$ ipython --no-banner

In [1]: import numpy as np

In [2]: np.set_printoptions(suppress=True, linewidth=100)

In [3]: arr = np.load("layer17.npy")

In [4]: arr
Out[4]: 
array([[ 0,  0,  0,  0],
       [-2,  0,  0,  0]])

In [5]: # column 0 is much longer than the rest

In [6]: print(np.linalg.cond(arr) > 100)
True

In [7]: np.argsort(-np.linalg.norm(arr, axis=0).round(6), kind="stable")[:3]
Out[7]: array([0, 1, 2])

In [8]: np.linalg.matrix_rank(arr, rtol=0.1)
Out[8]: np.int64(1)

In [9]: W = np.array([[-2, -3], [0, -3], [-5, 5], [-4, 4]])

In [10]: b = np.array([3, 2])

In [11]: hid = np.maximum(arr @ W + b, 0)

In [12]: (hid > 0).astype(int)
Out[12]: 
array([[1, 1],
       [1, 1]])

In [13]: np.linalg.matrix_rank(hid)
Out[13]: np.int64(2)

In [14]: cent = np.array([[1, 0], [-1, 2]])

In [15]: print(hid @ cent)
[[ 1  4]
 [-1 16]]

In [16]: print(W @ cent)
[[  1  -6]
 [  3  -6]
 [-10  10]
 [ -8   8]]

In [17]: rng = np.random.default_rng(84870)

In [18]: out = arr + rng.integers(-2, 3, (2, 1)) @ rng.integers(-2, 3, (1, 4))

In [19]: print(out)
[[-2  0  0  0]
 [-6  0  0  0]]

In [20]: out - arr
Out[20]: 
array([[-2,  0,  0,  0],
       [-4,  0,  0,  0]])

In [21]: np.abs(out - arr).sum(axis=1)
Out[21]: array([2, 4])

In [22]: np.round(np.linalg.svd(out - arr, compute_uv=False), 2)
Out[22]: array([4.47, 0.  ])

In [23]: np.linalg.matrix_rank(out - arr, tol=1e-8)
Out[23]: np.int64(1)

In [24]: print(np.round(np.linalg.norm(out, 2) / np.linalg.norm(out), 2))
1.0

In [25]: np.argsort(-np.linalg.norm(out, axis=0).round(6), kind="stable")[:3]
Out[25]: array([0, 1, 2])

In [26]: X = np.array([[-2, 2, -2, 1], [0, -1, 0, 1], [-2, -1, 1, 2]])

In [27]: X[-1] = X[0] + 3 * X[1]

In [28]: X
Out[28]: 
array([[-2,  2, -2,  1],
       [ 0, -1,  0,  1],
       [-2, -1, -2,  4]])

In [29]: blk = np.stack([X, -3 * X, X[::-1]])

In [30]: np.linalg.matrix_rank(blk)
Out[30]: array([2, 2, 2])

In [31]: blk.shape
Out[31]: (3, 3, 4)

In [32]: np.round(np.linalg.norm(blk, axis=(1, 2)), 2)
Out[32]: array([ 6.32, 18.97,  6.32])

In [33]: print((blk @ X.T).shape)
(3, 3, 3)

In [34]: np.linalg.matrix_rank(blk.reshape(3, -1))
Out[34]: np.int64(2)

In [35]: np.linalg.cond(X) > 100
Out[35]: np.True_

In [36]: round(float(np.linalg.norm(X, "nuc")), 2)
Out[36]: 8.55

In [37]: print(round(np.linalg.norm(X) ** 2 / np.linalg.norm(X, 2) ** 2, 2))
1.28

In [38]: np.round(np.linalg.norm(X, axis=1), 2)
Out[38]: array([3.61, 1.41, 5.  ])

In [39]: print(round(float(np.linalg.norm(X[2], 1)), 2), round(np.linalg.norm(X[2], np.inf), 2))
9.0 4.0

In [40]: np.round(np.linalg.norm(X[2] - X[0]), 2)
Out[40]: np.float64(4.24)

In [41]: print(np.linalg.norm(X, axis=1).argmax())
2
